% ipython --no-banner

In [1]: import numpy as np

In [2]: from numpy import linalg as LA

In [3]: np.set_printoptions(precision=2, suppress=True, linewidth=120, legacy="1.25")

In [4]: mat = np.load("block19.npy")

In [5]: mat
Out[5]: 
array([[ 6, -2,  4],
       [ 0,  0,  0],
       [ 3, -1,  2],
       [ 0,  0,  0]])

In [6]: # rows 1 and 3 are equal

In [7]: mat.mean(axis=0)
Out[7]: array([ 2.25, -0.75,  1.5 ])

In [8]: np.round(LA.svd(mat, compute_uv=False), 2) + 0
Out[8]: array([8.37, 0.  , 0.  ])

In [9]: np.round(LA.norm(mat), 2)
Out[9]: 8.37

In [10]: np.diff(mat, axis=0)
Out[10]: 
array([[-6,  2, -4],
       [ 3, -1,  2],
       [-3,  1, -2]])

In [11]: mat - mat[0]
Out[11]: 
array([[ 0,  0,  0],
       [-6,  2, -4],
       [-3,  1, -2],
       [-6,  2, -4]])

In [12]: [round(float(x), 2) for x in LA.svd(mat, compute_uv=False)[:3]]
Out[12]: [8.37, 0.0, 0.0]

In [13]: LA.cond(mat) > 100
Out[13]: True

In [14]: np.unique(mat.round(6), axis=0).shape
Out[14]: (3, 3)

In [15]: round(float(np.trace(LA.pinv(mat) @ mat)), 2)
Out[15]: 1.0

In [16]: np.abs(np.diag(LA.qr(mat)[1])) > 1e-9
Out[16]: array([ True, False, False])

In [17]: mat @ LA.pinv(mat) @ mat
Out[17]: 
array([[ 6., -2.,  4.],
       [ 0.,  0.,  0.],
       [ 3., -1.,  2.],
       [ 0.,  0.,  0.]])

In [18]: M = np.loadtxt("dump.csv", delimiter=",")

In [19]: M
Out[19]: 
array([[ 0.84, -2.97,  1.65],
       [-0.29,  3.48, -0.37],
       [ 0.53, -0.8 ,  1.91],
       [-0.84, -5.65,  0.66],
       [ 0.92, -0.13, -2.43],
       [-1.41,  3.45,  3.74],
       [-0.9 ,  1.28,  0.77],
       [ 1.27, -2.87,  4.47],
       [-0.21,  5.45, -4.01],
       [ 0.6 ,  1.03, -0.55],
       [-2.62,  4.67,  5.1 ],
       [ 0.48,  0.97,  1.94],
       [ 2.18, -2.44, -0.61],
       [ 2.71,  3.44,  3.94],
       [-0.2 ,  3.07, -1.98],
       [ 0.09,  1.08,  4.07],
       [ 2.1 ,  1.07,  4.01],
       [ 1.22,  0.44, -0.89],
       [-0.57,  1.03,  3.06],
       [ 0.43, -0.34,  3.34],
       [ 1.79,  3.11,  1.33],
       [ 0.71, -1.34, -1.66]])

In [20]: cov = np.cov(M, rowvar=False)

In [21]: cov.shape
Out[21]: (3, 3)

In [22]: cov
Out[22]: 
array([[ 1.58, -0.85, -0.25],
       [-0.85,  7.52, -0.12],
       [-0.25, -0.12,  6.55]])

In [23]: LA.eigvalsh(cov)[::-1]
Out[23]: array([7.65, 6.56, 1.45])

In [24]: np.corrcoef(M.T)
Out[24]: 
array([[ 1.  , -0.25, -0.08],
       [-0.25,  1.  , -0.02],
       [-0.08, -0.02,  1.  ]])

In [25]: np.round(np.corrcoef(M[:, 2], M[:, 0])[0, 1], 2)
Out[25]: -0.08

In [26]: np.argwhere(np.triu(np.abs(np.corrcoef(M.T)) > 0.8, 1))
Out[26]: array([], shape=(0, 2), dtype=int64)

In [27]: Q, R = LA.qr(M)

In [28]: R
Out[28]: 
array([[ -6.07,   1.83,  -0.96],
       [  0.  , -12.95,  -1.59],
       [  0.  ,   0.  , -12.98]])

In [29]: np.round(abs(R[0, 0]), 2), np.round(LA.norm(M[:, 0]), 2)
Out[29]: (6.07, 6.07)

In [30]: Q @ R
Out[30]: 
array([[ 0.84, -2.97,  1.65],
       [-0.29,  3.48, -0.37],
       [ 0.53, -0.8 ,  1.91],
       [-0.84, -5.65,  0.66],
       [ 0.92, -0.13, -2.43],
       [-1.41,  3.45,  3.74],
       [-0.9 ,  1.28,  0.77],
       [ 1.27, -2.87,  4.47],
       [-0.21,  5.45, -4.01],
       [ 0.6 ,  1.03, -0.55],
       [-2.62,  4.67,  5.1 ],
       [ 0.48,  0.97,  1.94],
       [ 2.18, -2.44, -0.61],
       [ 2.71,  3.44,  3.94],
       [-0.2 ,  3.07, -1.98],
       [ 0.09,  1.08,  4.07],
       [ 2.1 ,  1.07,  4.01],
       [ 1.22,  0.44, -0.89],
       [-0.57,  1.03,  3.06],
       [ 0.43, -0.34,  3.34],
       [ 1.79,  3.11,  1.33],
       [ 0.71, -1.34, -1.66]])

In [31]: Q.shape, R.shape
Out[31]: ((22, 3), (3, 3))

In [32]: np.abs(np.diag(R))
Out[32]: array([ 6.07, 12.95, 12.98])

In [33]: np.allclose(R.T @ R, M.T @ M)
Out[33]: True

In [34]: np.round(Q.T @ Q, 2) + 0
Out[34]: 
array([[1., 0., 0.],
       [0., 1., 0.],
       [0., 0., 1.]])

In [35]: W0 = np.loadtxt("out14.csv", delimiter=",")

In [36]: W0
Out[36]: 
array([[  2.68,   5.44,  -4.62],
       [  0.09,   3.25,   3.  ],
       [ -9.24,   5.03,  -0.79],
       [ -2.74,  -3.26,  -3.37],
       [  3.79,   3.22,  -2.13],
       [  1.1 ,   3.43,  -3.41],
       [-10.42,   2.31,   0.32],
       [  0.37,   8.23,  -2.62],
       [ -3.19,  -5.69,   1.51],
       [-14.52,  -3.39,  -2.7 ],
       [ -2.17,   8.19,  -1.6 ],
       [ -3.28,  15.74,   0.3 ],
       [  1.32,   2.42,  -2.59],
       [  5.28,   1.95,  -0.88],
       [ -3.01,   2.27,  -0.4 ],
       [ -5.36,  -7.98,  -3.89],
       [ -3.67,  14.54,   3.62],
       [ -5.92,  -1.22,   0.32],
       [  6.59,  -4.15,  -0.99],
       [ -1.18,   3.95,   4.7 ],
       [ -4.17,  -1.02,   0.69],
       [ -1.95,   8.37,   0.06]])

In [37]: other = np.c_[W0[:, :2] @ np.array([[-3, -5], [3, 1]]), np.array([0, 0, -1, -2, -1, 0, 0, 2, 2, -1, 2, 2, -1, -2, -2, -2, -1, -2, 2, 1, 1, 2])]

In [38]: other
Out[38]: 
array([[  8.28,  -7.96,   0.  ],
       [  9.48,   2.8 ,   0.  ],
       [ 42.81,  51.23,  -1.  ],
       [ -1.56,  10.44,  -2.  ],
       [ -1.71, -15.73,  -1.  ],
       [  6.99,  -2.07,   0.  ],
       [ 38.19,  54.41,   0.  ],
       [ 23.58,   6.38,   2.  ],
       [ -7.5 ,  10.26,   2.  ],
       [ 33.39,  69.21,  -1.  ],
       [ 31.08,  19.04,   2.  ],
       [ 57.06,  32.14,   2.  ],
       [  3.3 ,  -4.18,  -1.  ],
       [ -9.99, -24.45,  -2.  ],
       [ 15.84,  17.32,  -2.  ],
       [ -7.86,  18.82,  -2.  ],
       [ 54.63,  32.89,  -1.  ],
       [ 14.1 ,  28.38,  -2.  ],
       [-32.22, -37.1 ,   2.  ],
       [ 15.39,   9.85,   1.  ],
       [  9.45,  19.83,   1.  ],
       [ 30.96,  18.12,   2.  ]])

In [39]: LA.norm(LA.qr(W0)[0].T @ other, axis=0) ** 2 / ((other ** 2).sum(axis=0) + 1e-12)
Out[39]: array([1.  , 1.  , 0.16])

In [40]: LA.matrix_rank(other)
Out[40]: 3

In [41]: np.round(LA.lstsq(W0, other[:, 0])[0], 2) + 0
Out[41]: array([-3.,  3.,  0.])

In [42]: x = np.array([2, 4, 4])

In [43]: rhs = W0 @ x

In [44]: b, lr = np.zeros(3), 1 / LA.norm(W0, 2) ** 2

In [45]: for i in range(250):
    ...:     b -= lr * W0.T @ (W0 @ b - rhs)
    ...:     if i % 50 == 0: print(i, round(LA.norm(W0 @ b - rhs), 2))
    ...: 
0 44.81
50 0.02
100 0.0
150 0.0
200 0.0

In [46]: round(LA.cond(W0), 2)
Out[46]: 2.65

In [47]: other = np.array([[0, 4], [1, 0], [0, 0]])

In [48]: LA.matrix_rank(W0 @ other)
Out[48]: 2

In [49]: LA.matrix_rank(np.vstack([W0, other.T]))
Out[49]: 3

In [50]: other = np.array([[3, 2], [2, -1]])

In [51]: A = np.tile(other, (2, 2))

In [52]: A
Out[52]: 
array([[ 3,  2,  3,  2],
       [ 2, -1,  2, -1],
       [ 3,  2,  3,  2],
       [ 2, -1,  2, -1]])

In [53]: # null space of dimension 2

In [54]: r = LA.matrix_rank(A)

In [55]: r
Out[55]: 2

In [56]: ns = LA.svd(A)[2][r:].T

In [57]: np.round(A @ ns, 2) + 0
Out[57]: 
array([[0., 0.],
       [0., 0.],
       [0., 0.],
       [0., 0.]])

In [58]: [int(LA.matrix_rank(A[:, :j + 1])) for j in range(4)]
Out[58]: [1, 2, 2, 2]

In [59]: vals, vecs = LA.eigh(A)

In [60]: np.unique(vals.round(6) + 0, return_counts=True)[1]
Out[60]: array([1, 2, 1])

In [61]: np.round(vecs.T @ A @ vecs, 2) + 0
Out[61]: 
array([[-3.66,  0.  ,  0.  ,  0.  ],
       [ 0.  ,  0.  ,  0.  ,  0.  ],
       [ 0.  ,  0.  ,  0.  ,  0.  ],
       [ 0.  ,  0.  ,  0.  ,  7.66]])

In [62]: vecs @ np.diag(vals) @ vecs.T
Out[62]: 
array([[ 3.,  2.,  3.,  2.],
       [ 2., -1.,  2., -1.],
       [ 3.,  2.,  3.,  2.],
       [ 2., -1.,  2., -1.]])

In [63]: (vals > 1e-8).sum(), (vals < -1e-8).sum()
Out[63]: (1, 1)

In [64]: np.round(vecs.T @ vecs, 2) + 0
Out[64]: 
array([[1., 0., 0., 0.],
       [0., 1., 0., 0.],
       [0., 0., 1., 0.],
       [0., 0., 0., 1.]])

In [65]: other = A / LA.norm(A, axis=1, keepdims=True)

In [66]: cov = other @ other.T

In [67]: cov[3]
Out[67]: array([0.5, 1. , 0.5, 1. ])

In [68]: (A - A.T) / 2
Out[68]: 
array([[0., 0., 0., 0.],
       [0., 0., 0., 0.],
       [0., 0., 0., 0.],
       [0., 0., 0., 0.]])

In [69]: (A + A.T) / 2
Out[69]: 
array([[ 3.,  2.,  3.,  2.],
       [ 2., -1.,  2., -1.],
       [ 3.,  2.,  3.,  2.],
       [ 2., -1.,  2., -1.]])

In [70]: np.allclose(A, A.T)
Out[70]: True

In [71]: np.all(LA.eigvalsh(A) > 0)
Out[71]: False

In [72]: m1 = np.load("a.npy")

In [73]: m1
Out[73]: 
array([[ 1, -3,  5, -3],
       [-5,  5,  1, -3],
       [ 1,  0, -2,  0],
       [ 1,  0,  4,  3]])

In [74]: W = np.array([[1, 4, -8], [7, 5, -5], [1, 6, -8], [-8, 5, 3]])

In [75]: b = np.array([2, -1, -1])

In [76]: act = np.maximum(m1 @ W + b, 0)

In [77]: act
Out[77]: 
array([[11,  3,  0],
       [57,  0,  0],
       [ 1,  0,  7],
       [ 0, 42,  0]])

In [78]: basis = np.array([[1, 1], [2, 2], [2, 2]])

In [79]: act @ basis
Out[79]: 
array([[17, 17],
       [57, 57],
       [15, 15],
       [84, 84]])

In [80]: (act @ basis).round(6).argmax(axis=1)
Out[80]: array([0, 0, 0, 0])

In [81]: W @ basis
Out[81]: 
array([[-7, -7],
       [ 7,  7],
       [-3, -3],
       [ 8,  8]])

In [82]: F, _ = LA.qr(np.array([[0.8, 0.0, 0.3], [0.0, 0.7, -1.5], [-1.3, 0.6, -1.9]]))

In [83]: F
Out[83]: 
array([[-0.52, -0.35,  0.78],
       [-0.  , -0.91, -0.41],
       [ 0.85, -0.21,  0.48]])

In [84]: # orthonormal columns

In [85]: proj = np.triu(np.array([[4, 2, 0], [-2, 0, 2], [-5, 4, 1]]), 1) + np.eye(3)

In [86]: other = proj @ F @ LA.inv(proj)

In [87]: other
Out[87]: 
array([[-0.52, -1.13,  2.21],
       [ 1.7 , -4.75, 10.04],
       [ 0.85, -1.92,  4.31]])

In [88]: proj @ F - F @ proj
Out[88]: 
array([[ 0.  , -0.78, -0.12],
       [ 1.7 , -0.43,  2.78],
       [ 0.  , -1.7 ,  0.43]])

In [89]: r0 = np.array([1, 1, 2])

In [90]: np.round(np.correlate(F[1], F[2], "full"), 2) + 0
Out[90]: array([ 0.  , -0.44,  0.  , -0.69, -0.35])

In [91]: np.array([np.convolve(row, r0, "same") for row in F])
Out[91]: 
array([[-0.87, -0.62,  0.08],
       [-0.91, -1.32, -2.23],
       [ 0.64,  1.97,  0.05]])
